In [1]: import numpy as np

In [2]: from numpy import linalg as LA

In [3]: np.set_printoptions(suppress=True, linewidth=120)

In [4]: A = np.load("w.npy")

In [5]: A
Out[5]: 
array([[-5, -5, -4,  5, -1,  3, -1, -5],
       [-3,  2,  0,  1, -5,  2,  2, -5],
       [-3,  4,  5, -4,  3, -2, -1, -1],
       [ 2, -3,  5,  2,  3,  0, -5, -4],
       [-1, -5,  4,  3,  4,  5, -4, -4],
       [ 0, -2, -1,  0, -5,  4,  2,  1],
       [-4, -4, -3, -5,  1,  0,  4,  3],
       [ 4, -2, -1,  0,  0,  5, -4, -5],
       [-1, -1, -3, -5, -3,  3, -2, -5],
       [ 2, -1, -2,  4, -1, -3,  0, -5],
       [-5, -1, -5, -4,  1, -2,  3,  5],
       [-5, -3,  5, -4,  0,  4,  2,  3]])

In [6]: out = np.c_[A[:, :7] @ np.array([[1, 2, 2, 1, 2, 1, 2],
   ...:     [1, 0, 1, 1, 1, 2, 2],
   ...:     [2, 2, 1, 2, 0, 0, 0],
   ...:     [1, 2, 0, 0, 2, 2, 0],
   ...:     [0, 1, 1, 0, 1, 0, 1],
   ...:     [0, 2, 1, 2, 2, 1, 1],
   ...:     [1, 2, 2, 0, 2, 0, 1]]), np.array([-3, 2, 2, 3, -1, 2, -3, -3, 3, 1, -2, -3])]

In [7]: out
Out[7]: 
array([[-14,  -5, -19, -12,  -2,  -2, -19,  -3],
       [  2,  -1,  -3,   3,   1,   5,  -3,   2],
       [  6,  -7,   2,   7, -13,  -5,   2,   2],
       [  6,  11,  -1,   9,  -2,   0,  -4,   3],
       [  1,  18,  -2,  12,   5,   0,  -7,  -1],
       [ -2,   5,   0,   4,   5,   0,  -3,   2],
       [-15, -15,  -6, -14, -13, -22, -11,  -3],
       [ -4,   8,   2,  10,   8,   5,   5,  -3],
       [-15, -19, -10,  -2, -14, -10,  -6,   3],
       [  1,   1,  -3,  -9,   4,   5,  -2,   1],
       [-17, -25, -11, -20, -16, -17, -10,  -2],
       [  0,   4,   0,  10,  -9, -15, -10,  -3]])

In [8]: np.round(LA.norm(LA.qr(A)[0].T @ out, axis=0) ** 2 / ((out ** 2).sum(axis=0) + 1e-12), 2)
Out[8]: array([1.  , 1.  , 1.  , 1.  , 1.  , 1.  , 1.  , 0.77])

In [9]: np.round(LA.norm(out - A @ LA.lstsq(A, out)[0], axis=0), 2) + 0
Out[9]: array([0.  , 0.  , 0.  , 0.  , 0.  , 0.  , 0.  , 4.07])

In [10]: LA.matrix_rank(np.c_[A, out])
Out[10]: np.int64(9)

In [11]: print(np.abs(out).max())
25

In [12]: print(out - out[0])
[[  0   0   0   0   0   0   0   0]
 [ 16   4  16  15   3   7  16   5]
 [ 20  -2  21  19 -11  -3  21   5]
 [ 20  16  18  21   0   2  15   6]
 [ 15  23  17  24   7   2  12   2]
 [ 12  10  19  16   7   2  16   5]
 [ -1 -10  13  -2 -11 -20   8   0]
 [ 10  13  21  22  10   7  24   0]
 [ -1 -14   9  10 -12  -8  13   6]
 [ 15   6  16   3   6   7  17   4]
 [ -3 -20   8  -8 -14 -15   9   1]
 [ 14   9  19  22  -7 -13   9   0]]

In [13]: out[12]
IndexError: index 12 is out of bounds for axis 0 with size 12


In [14]: np.round(LA.svd(out, compute_uv=False), 2)
Out[14]: array([73.8 , 32.17, 30.77, 16.12, 14.98,  5.58,  4.2 ,  0.05])

In [15]: print(out.sum(axis=0))
[-51 -25 -51  -2 -46 -56 -68  -2]

In [16]: print(out.shape)
(12, 8)

In [17]: np.round(LA.norm(out), 2)
Out[17]: np.float64(89.22)

In [18]: out.sum(axis=1)
Out[18]: array([ -76,    6,   -6,   22,   26,   11,  -99,   31,  -73,   -2, -118,  -23])

In [19]: np.count_nonzero(out)
Out[19]: np.int64(90)

In [20]: out[:, 8]
IndexError: index 8 is out of bounds for axis 1 with size 8


In [21]: LA.matrix_rank(out)
Out[21]: np.int64(8)

In [22]: X = np.load("m.npy")

In [23]: X
Out[23]: 
array([[ 0,  2,  2,  0, -2, -2],
       [-2, -2, -2,  2,  2,  2],
       [ 2, -4,  2, -2,  4, -2],
       [ 0, -3, -3,  0, -4, -4],
       [ 3,  3,  3,  4,  4,  4],
       [-3,  6, -3, -4,  8, -4]])

In [24]: t = np.radians(15)

In [25]: r_ = np.eye(6)

In [26]: r_[2, 2] = r_[4, 4] = np.cos(t)

In [27]: r_[2, 4], r_[4, 2] = -np.sin(t), np.sin(t)

In [28]: r_.round(2)
Out[28]: 
array([[ 1.  ,  0.  ,  0.  ,  0.  ,  0.  ,  0.  ],
       [ 0.  ,  1.  ,  0.  ,  0.  ,  0.  ,  0.  ],
       [ 0.  ,  0.  ,  0.97,  0.  , -0.26,  0.  ],
       [ 0.  ,  0.  ,  0.  ,  1.  ,  0.  ,  0.  ],
       [ 0.  ,  0.  ,  0.26,  0.  ,  0.97,  0.  ],
       [ 0.  ,  0.  ,  0.  ,  0.  ,  0.  ,  1.  ]])

In [29]: out = X @ r_.T

In [30]: np.allclose(LA.norm(X, axis=1), LA.norm(out, axis=1))
Out[30]: True

In [31]: np.round(LA.det(r_), 2), round(np.trace(r_), 2)
Out[31]: (np.float64(1.0), np.float64(5.93))

In [32]: q, r_ = LA.qr(X)

In [33]: np.trace(q @ q.T)
Out[33]: np.float64(6.0)

In [34]: round(float(abs(r_[0, 0])), 2), np.round(LA.norm(X[:, 0]), 2)
Out[34]: (5.1, np.float64(5.1))

In [35]: q.round(2) + 0
Out[35]: 
array([[ 0.  ,  0.24,  0.5 ,  0.  ,  0.35,  0.75],
       [ 0.39, -0.35,  0.17, -0.59, -0.53,  0.25],
       [-0.39, -0.35,  0.17,  0.59, -0.53,  0.25],
       [ 0.  , -0.35, -0.75,  0.  ,  0.24,  0.5 ],
       [-0.59,  0.53, -0.25, -0.39, -0.35,  0.17],
       [ 0.59,  0.53, -0.25,  0.39, -0.35,  0.17]])

In [36]: np.allclose(r_.T @ r_, X.T @ X)
Out[36]: True

In [37]: F = np.load("arr.npy")

In [38]: F
Out[38]: 
array([[-1.5, -0.9, -0.2,  0.1,  0.5,  0.3,  0.3, -0.5, -0.4],
       [ 0.2,  1. , -0.3, -1. , -0.6,  1.3, -0.7,  1.4,  0. ],
       [ 1.2,  0.5, -2.5,  0.2, -1.9, -0.3,  0.3,  0.2,  0.2],
       [ 0.9,  0.7, -0.8,  1. ,  0. , -0.3, -0.6, -1.1,  1.8],
       [-0.9, -0.4,  0.8,  0. , -1.1, -1.8, -0.4,  0.3,  2.4],
       [-0.1, -0.4, -0.4, -1.6, -0.4, -0.6, -0.1,  0. , -1.2],
       [-2.2, -0.6,  0.6, -1.4, -0.2,  0.3,  0.7, -0.6,  0.3],
       [ 1. , -0.3,  1.5,  0.4,  0.5,  0.7,  0.5,  1. , -0.4],
       [ 2.2,  0.3, -0.1, -0.7, -1.3,  1.1,  0.6, -1.7, -0.5],
       [ 1.4,  0.3, -0.6, -1.1, -2. ,  0.4, -1. ,  1.3,  0. ],
       [ 0.5, -0.3, -0.4,  0.2,  0.6, -2.9, -0.8, -0.2,  1.1],
       [ 1.7,  0.3,  1. ,  1. ,  1.9, -1. ,  1.1,  0. , -1.4],
       [ 2.2,  0.3,  0. ,  0.2, -1.4,  1.2,  0.4,  0.1,  0.8],
       [-1.5, -0.4, -0.3, -2.1,  0.9,  0.9,  0.8,  1.3,  0.9],
       [ 0.3,  0.8,  0.3,  0.4,  0.4, -1.8, -0.3,  2.3, -0.9],
       [ 2.1,  0. ,  1.1, -0.5, -1.8, -0.7,  0.9, -1.3, -0.6],
       [-0.4, -0.5, -0.5,  1.7,  0. ,  0.5,  0.4,  1.6, -0.1],
       [ 0.5, -0.9,  0.4,  0.1,  0.4, -0.6, -1.4,  0.8,  0.2],
       [-1.2,  0.7, -1. ,  0.2,  0. ,  1.4, -0.3, -0.7,  1.2],
       [-2.6, -0.1,  0.7,  1.7, -0.2,  0. ,  0.5,  0.8, -0.7],
       [ 1. ,  4.5, -8.5, -7. ,  0.5,  2. ,  7. ,  1.5, -3.5]])

In [39]: # row 20 dominates

In [40]: Xs = (F - F.mean(axis=0)) / F.std(axis=0)

In [41]: np.round(Xs.std(axis=0), 2)
Out[41]: array([1., 1., 1., 1., 1., 1., 1., 1., 1.])

In [42]: coef = LA.lstsq(np.delete(Xs, 4, axis=1), Xs[:, 4])[0]

In [43]: print(round(1 - np.var(Xs[:, 4] - np.delete(Xs, 4, axis=1) @ coef), 2))
0.29

In [44]: np.abs(coef).argmax()
Out[44]: np.int64(5)
